In [1]: import numpy as np

In [2]: import numpy.linalg as la

In [3]: np.set_printoptions(precision=2, suppress=True, linewidth=160, floatmode="fixed")

In [4]: def tidy(a):
   ...:     return np.round(a, 2) + 0
   ...: 

In [5]: m1 = np.array([[2, 0, 1, 2, -1],
   ...:     [-2, -1, 3, 1, 1],
   ...:     [2, -2, 2, 2, 1],
   ...:     [2, -2, -3, -3, -2],
   ...:     [3, 3, 1, 3, -1],
   ...:     [0, 0, 0, 0, 0],
   ...:     [0, -1, 0, 2, -2],
   ...:     [3, 3, 1, 2, 3]])

In [6]: m1[5] = m1[4]

In [7]: print(m1)
[[ 2  0  1  2 -1]
 [-2 -1  3  1  1]
 [ 2 -2  2  2  1]
 [ 2 -2 -3 -3 -2]
 [ 3  3  1  3 -1]
 [ 3  3  1  3 -1]
 [ 0 -1  0  2 -2]
 [ 3  3  1  2  3]]

In [8]: proj = m1 @ la.solve(m1.T @ m1, m1.T)

In [9]: print(np.allclose(proj @ proj, proj))
True

In [10]: print(tidy(np.diag(proj)))
[0.25 0.69 0.78 0.82 0.44 0.44 0.80 0.78]

In [11]: print(tidy(proj))
[[ 0.25  0.10  0.25  0.12  0.20  0.20  0.12 -0.08]
 [ 0.10  0.69  0.17 -0.23  0.01  0.01 -0.25 -0.24]
 [ 0.25  0.17  0.78  0.11 -0.09 -0.09  0.12  0.20]
 [ 0.12 -0.23  0.11  0.82 -0.01 -0.01 -0.19 -0.17]
 [ 0.20  0.01 -0.09 -0.01  0.44  0.44 -0.01  0.05]
 [ 0.20  0.01 -0.09 -0.01  0.44  0.44 -0.01  0.05]
 [ 0.12 -0.25  0.12 -0.19 -0.01 -0.01  0.80 -0.19]
 [-0.08 -0.24  0.20 -0.17  0.05  0.05 -0.19  0.78]]

In [12]: print(np.trace(proj))
5.0

In [13]: print(tidy(proj @ m1[:, 3]))
[ 2.00  1.00  2.00 -3.00  3.00  3.00  2.00  2.00]

In [14]: q, vecs = la.qr(m1[:, :2])[0], la.qr(m1[:, 2:])[0]

In [15]: s = la.svd(q.T @ vecs, compute_uv=False)

In [16]: print(tidy(la.norm(q @ q.T - vecs @ vecs.T, 2)))
1.0

In [17]: print(tidy(s))
[0.87 0.32]

In [18]: print(tidy(np.degrees(np.arccos(s.clip(0, 1)))))
[29.94 71.19]

In [19]: E = np.loadtxt("a.csv", delimiter=",")

In [20]: print(E)
[[3.00 0.00 0.00 1.00 3.00 0.00 0.00]
 [0.00 0.00 0.00 0.00 0.00 2.00 0.00]
 [2.00 0.00 2.00 3.00 0.00 0.00 2.00]
 [0.00 0.00 1.00 3.00 2.00 0.00 1.00]
 [2.00 0.00 0.00 3.00 0.00 0.00 1.00]
 [0.00 0.00 0.00 0.00 0.00 1.00 0.00]
 [2.00 0.00 3.00 2.00 0.00 0.00 3.00]]

In [21]: # splits into 2 blocks

In [22]: print(tidy(la.norm(E, 2) / la.norm(E)))
0.83

In [23]: print(la.cond(E) > 100)
True

In [24]: r = la.matrix_rank(E)

In [25]: print(r)
6

In [26]: null = la.svd(E)[2][r:].T

In [27]: print(np.allclose(E @ null, 0))
True

In [28]: print(null.shape)
(7, 1)

In [29]: print(tidy(E @ null))
[[0.00]
 [0.00]
 [0.00]
 [0.00]
 [0.00]
 [0.00]
 [0.00]]

In [30]: print(la.matrix_rank(E.T @ E), la.matrix_rank(E @ E.T))
6 6

In [31]: U, s, Vh = la.svd(E)

In [32]: vecs = Vh[:(s > 1e-8).sum()]

In [33]: rng = np.random.default_rng(2)

In [34]: x0 = E[6] + -3 * E[0] + rng.integers(2) * np.eye(7)[3]

In [35]: print(x0)
[-7.00  0.00  3.00  0.00 -9.00  0.00  3.00]

In [36]: print(la.matrix_rank(np.vstack([E, x0])))
6

In [37]: print(np.allclose(vecs.T @ vecs @ x0, x0))
True

In [38]: f, g = E[4], E[5]

In [39]: print(f @ g)
0.0

In [40]: pr = (f @ g) / (f @ f) * f

In [41]: print((g - pr) @ f)
0.0

In [42]: print(la.matrix_rank(np.outer(f, g)))
1

In [43]: print(np.allclose(E[:-1].T @ la.lstsq(E[:-1].T, E[-1])[0], E[-1]))
False

In [44]: print(la.lstsq(E[:-1].T, E[-1])[2])
5

In [45]: print(tidy(np.trace(la.pinv(E) @ E)))
6.0

In [46]: X = np.load("sample9.npy")

In [47]: print(X)
[[-5  0  1  0  0  4  0 -2 -5]
 [ 0  5  5 -2  4  4  0  0  2]
 [ 0  0  2  4  2  1  0 -3  4]
 [ 0  0  0 -1  0 -5  0  3  5]
 [ 0  0  0  0  0  2 -3  3  3]
 [ 0  0  0  0  0 -4  5  1 -2]
 [ 0  0  0  0  0  0  2  2  3]
 [ 0  0  0  0  0  0  0  5 -4]
 [ 0  0  0  0  0  0  0  0  1]]

In [48]: print(np.prod(np.diag(X)), tidy(la.det(X)))
0 0.0

In [49]: print([int(la.matrix_rank(la.matrix_power(X, p))) for p in range(1, 10)])
[8, 8, 8, 8, 8, 8, 8, 8, 8]

In [50]: print(X @ X)
[[ 25   0  -3   4   2 -35  20   1  24]
 [  0  25  35  12  30  27   8  -5  26]
 [  0   0   4   4   4 -18  -1  -2  48]
 [  0   0   0   1   0  25 -25   7  -2]
 [  0   0   0   0   0  -8   4  11 -22]
 [  0   0   0   0   0  16 -10  11  17]
 [  0   0   0   0   0   0   4  14   1]
 [  0   0   0   0   0   0   0  25 -24]
 [  0   0   0   0   0   0   0   0   1]]

In [51]: gram = X.T @ X

In [52]: print(tidy(la.svd(X, compute_uv=False) ** 2))
[134.32 123.23  61.50  50.31  16.75  14.07   6.81   0.00   0.00]

In [53]: print(tidy(la.eigvalsh(gram)[::-1]))
[134.32 123.23  61.50  50.31  16.75  14.07   6.81   0.00   0.00]

In [54]: print(la.matrix_rank(gram))
8

In [55]: print(np.diag(gram))
[ 25  25  30  21  20  78  38  61 109]

In [56]: print(gram)
[[ 25   0  -5   0   0 -20   0  10  25]
 [  0  25  25 -10  20  20   0   0  10]
 [ -5  25  30  -2  24  26   0  -8  13]
 [  0 -10  -2  21   0   1   0 -15   7]
 [  0  20  24   0  20  18   0  -6  16]
 [-20  20  26   1  18  78 -26 -24 -19]
 [  0   0   0   0   0 -26  38   0 -13]
 [ 10   0  -8 -15  -6 -24   0  61   6]
 [ 25  10  13   7  16 -19 -13   6 109]]

In [57]: print((X @ X.T).shape)
(9, 9)

In [58]: U, s, Vh = la.svd(X)

In [59]: print(tidy(s))
[11.59 11.10  7.84  7.09  4.09  3.75  2.61  0.06  0.00]

In [60]: print(np.argmax(s[:-1] / (s[1:] + 1e-6)) + 1)
8

In [61]: A2 = U[:, :8] @ np.diag(s[:8]) @ Vh[:8]

In [62]: print(tidy(A2))
[[-5.00  0.00  1.00  0.00  0.00  4.00  0.00 -2.00 -5.00]
 [ 0.00  5.00  5.00 -2.00  4.00  4.00  0.00  0.00  2.00]
 [ 0.00  0.00  2.00  4.00  2.00  1.00  0.00 -3.00  4.00]
 [ 0.00  0.00  0.00 -1.00  0.00 -5.00  0.00  3.00  5.00]
 [ 0.00  0.00  0.00  0.00  0.00  2.00 -3.00  3.00  3.00]
 [ 0.00  0.00  0.00  0.00  0.00 -4.00  5.00  1.00 -2.00]
 [ 0.00  0.00  0.00  0.00  0.00  0.00  2.00  2.00  3.00]
 [ 0.00  0.00  0.00  0.00  0.00  0.00  0.00  5.00 -4.00]
 [ 0.00  0.00  0.00  0.00  0.00  0.00  0.00  0.00  1.00]]

In [63]: J = np.array([[0, 0, 1, 1], [0, 0, 1, 0], [1, 1, 0, 0], [1, 0, 0, 0]])

In [64]: # symmetric, so the eigenvalues are real

In [65]: w, vecs = la.eigh(J)

In [66]: print(tidy(w))
[-1.62 -0.62  0.62  1.62]

In [67]: print(tidy(la.svd(J, compute_uv=False)))
[1.62 1.62 0.62 0.62]

In [68]: print((w > 1e-8).sum(), (w < -1e-8).sum())
2 2

In [69]: print(tidy(la.eigvalsh(J + -3 * np.eye(4))))
[-4.62 -3.62 -2.38 -1.38]

In [70]: w, vecs = la.eigh(J)

In [71]: x0 = np.array([-1, -2, 1, 0])

In [72]: print(x0 @ J @ x0 / (x0 @ x0), tidy(w[0]), tidy(w[-1]))
-1.0 -1.62 1.62

In [73]: print(tidy(vecs * np.abs(w) @ vecs.T))
[[1.34 0.45 0.00 0.00]
 [0.45 0.89 0.00 0.00]
 [0.00 0.00 1.34 0.45]
 [0.00 0.00 0.45 0.89]]

In [74]: print((np.sign(vecs[:, -1].round(6)) == np.sign(vecs[0, -1].round(6))).astype(int))
[1 1 1 1]

In [75]: print(np.abs(J).sum(axis=1).max(), tidy(np.abs(w).max()))
2 1.62

In [76]: M = np.load("arr.npy")

In [77]: print(M)
[[-58   7   2]
 [  2 -14   9]
 [  6   6  61]]

In [78]: print(tidy(M.mean(axis=0)))
[-16.67  -0.33  24.00]

In [79]: print(tidy(la.norm(M)))
86.55

In [80]: print(tidy(la.svd(M, compute_uv=False)))
[62.78 57.81 14.43]

In [81]: print(np.count_nonzero(M))
9

In [82]: print(np.diff(M, axis=0))
[[ 60 -21   7]
 [  4  20  52]]

In [83]: print(np.abs(M).max())
61

In [84]: print(M.shape)
(3, 3)

In [85]: print(M.sum(axis=1))
[-49  -3  73]

In [86]: print(la.matrix_rank(M))
3

In [87]: lab = rng.permutation(3)

In [88]: print(lab)
[1 2 0]

In [89]: A2 = M[lab][:, lab]

In [90]: print(np.allclose(A2, M))
False

In [91]: print(tidy(la.det(A2)), tidy(la.det(M[lab])))
52380.0 52380.0

In [92]: print(tidy(np.sort(np.abs(la.eigvals(A2)))))
[14.51 58.34 61.86]

In [93]: A = np.loadtxt("data.csv", delimiter=",")

In [94]: print(A)
[[ 0.00  5.00 11.00  0.00  9.00 12.00 13.00 12.00 21.00]
 [ 0.00  0.00 12.00  0.00  0.00  4.00  7.00 12.00 13.00]
 [ 8.00 10.00  2.00  0.00 14.00 17.00 16.00 13.00 23.00]
 [ 3.00 13.00 16.00  0.00 26.00 26.00 23.00  9.00 37.00]
 [ 2.00 12.00  2.00  0.00  2.00 18.00 14.00 22.00 24.00]
 [ 0.00 13.00 15.00  0.00 17.00 23.00 18.00 11.00 33.00]
 [11.00  7.00  2.00  0.00 16.00 16.00 19.00 15.00 23.00]
 [ 8.00  2.00  6.00  0.00 14.00 12.00 19.00 16.00 21.00]
 [ 0.00 12.00 22.00  0.00 10.00 19.00 11.00  7.00 30.00]
 [ 0.00  7.00  0.00  3.00  0.00  7.00  4.00 16.00 11.00]
 [ 0.00  0.00  8.00  0.00  4.00  2.00  5.00  6.00  9.00]
 [ 0.00 18.00 16.00  0.00 12.00 23.00 10.00  5.00 31.00]
 [ 2.00 13.00 15.00  0.00 29.00 22.00 17.00  0.00 31.00]
 [ 0.00 23.00  8.00  0.00  6.00 26.00  9.00 11.00 31.00]
 [ 0.00  7.00 10.00  0.00  0.00  9.00  5.00 10.00 16.00]
 [ 0.00 17.00  6.00  0.00  8.00 15.00  1.00  0.00 18.00]
 [ 0.00  8.00  0.00  5.00  0.00  4.00  0.00  7.00  6.00]
 [ 0.00  0.00 20.00  0.00 24.00  2.00  9.00  0.00 13.00]
 [ 1.00 10.00  7.00  0.00 15.00 14.00 10.00  3.00 20.00]
 [ 0.00 23.00  4.00  0.00  0.00 25.00  8.00 18.00 29.00]
 [ 0.00  9.00 12.00  0.00  0.00 10.00  3.00  9.00 17.00]
 [10.00 10.00  4.00  0.00 20.00 19.00 19.00 11.00 26.00]
 [ 0.00  0.00 16.00  0.00  6.00  0.00  7.00  5.00  7.00]
 [ 7.00 12.00  0.00  0.00 11.00 16.00 12.00 11.00 20.00]
 [ 3.00  0.00  8.00  0.00 14.00  2.00 10.00  3.00 10.00]
 [ 1.00  9.00 10.00  0.00  8.00 20.00 20.00 23.00 30.00]
 [ 0.00  6.00  0.00  4.00  0.00  3.00  0.00  8.00  5.00]
 [ 0.00  0.00  4.00  0.00  8.00  0.00  3.00  0.00  5.00]
 [ 0.00 17.00  0.00  1.00  0.00 19.00  9.00 23.00 22.00]
 [ 0.00  3.00 16.00  0.00 14.00 12.00 15.00  9.00 23.00]
 [ 0.00 14.00 23.00  0.00  7.00 18.00  6.00  3.00 28.00]
 [ 1.00  6.00 11.00  0.00 15.00 14.00 15.00  9.00 23.00]]

In [95]: proj = A @ la.solve(A.T @ A, A.T)

In [96]: print(np.allclose(proj @ proj, proj))
True

In [97]: print(tidy(np.trace(proj)))
9.0

In [98]: print(np.count_nonzero(A))
213

In [99]: print(A.sum(axis=1))
[ 83.00  48.00 103.00 153.00  96.00 130.00 109.00  98.00 111.00  48.00  34.00 115.00 129.00 114.00  57.00  65.00  30.00  68.00  80.00 107.00  60.00 119.00
  41.00  89.00  50.00 121.00  26.00  20.00  91.00  92.00  99.00  94.00]

In [100]: print(A.shape)
(32, 9)

In [101]: print(np.abs(A).max())
37.0

In [102]: print(tidy(A.mean(axis=0)))
[ 1.78  8.94  8.94  0.41  9.66 13.41 10.53  9.59 20.50]

In [103]: f = np.array([3, -3, -3, -2])

In [104]: g = np.array([0, -4, 1, 1, 2, 3, 3, -4])

In [105]: W0 = np.outer(f, g)

In [106]: print(W0)
[[  0 -12   3   3   6   9   9 -12]
 [  0  12  -3  -3  -6  -9  -9  12]
 [  0  12  -3  -3  -6  -9  -9  12]
 [  0   8  -2  -2  -4  -6  -6   8]]

In [107]: print(np.argsort(-la.norm(W0, axis=0).round(6), kind="stable")[:3])
[1 7 5]

In [108]: print([round(float(x), 2) for x in la.svd(W0, compute_uv=False)[:3]])
[41.67, 0.0, 0.0]

In [109]: r = la.matrix_rank(W0)

In [110]: print(r)
1

In [111]: null = la.svd(W0)[2][r:].T

In [112]: print([int(la.matrix_rank(W0[:, :j + 1])) for j in range(8)])
[0, 1, 1, 1, 1, 1, 1, 1]

In [113]: print(la.matrix_rank(W0.T @ W0), la.matrix_rank(W0 @ W0.T))
1 1

In [114]: print([int(la.matrix_rank(W0[:i])) for i in range(1, len(W0) + 1)])
[1, 1, 1, 1]

In [115]: print(null.shape)
(8, 7)
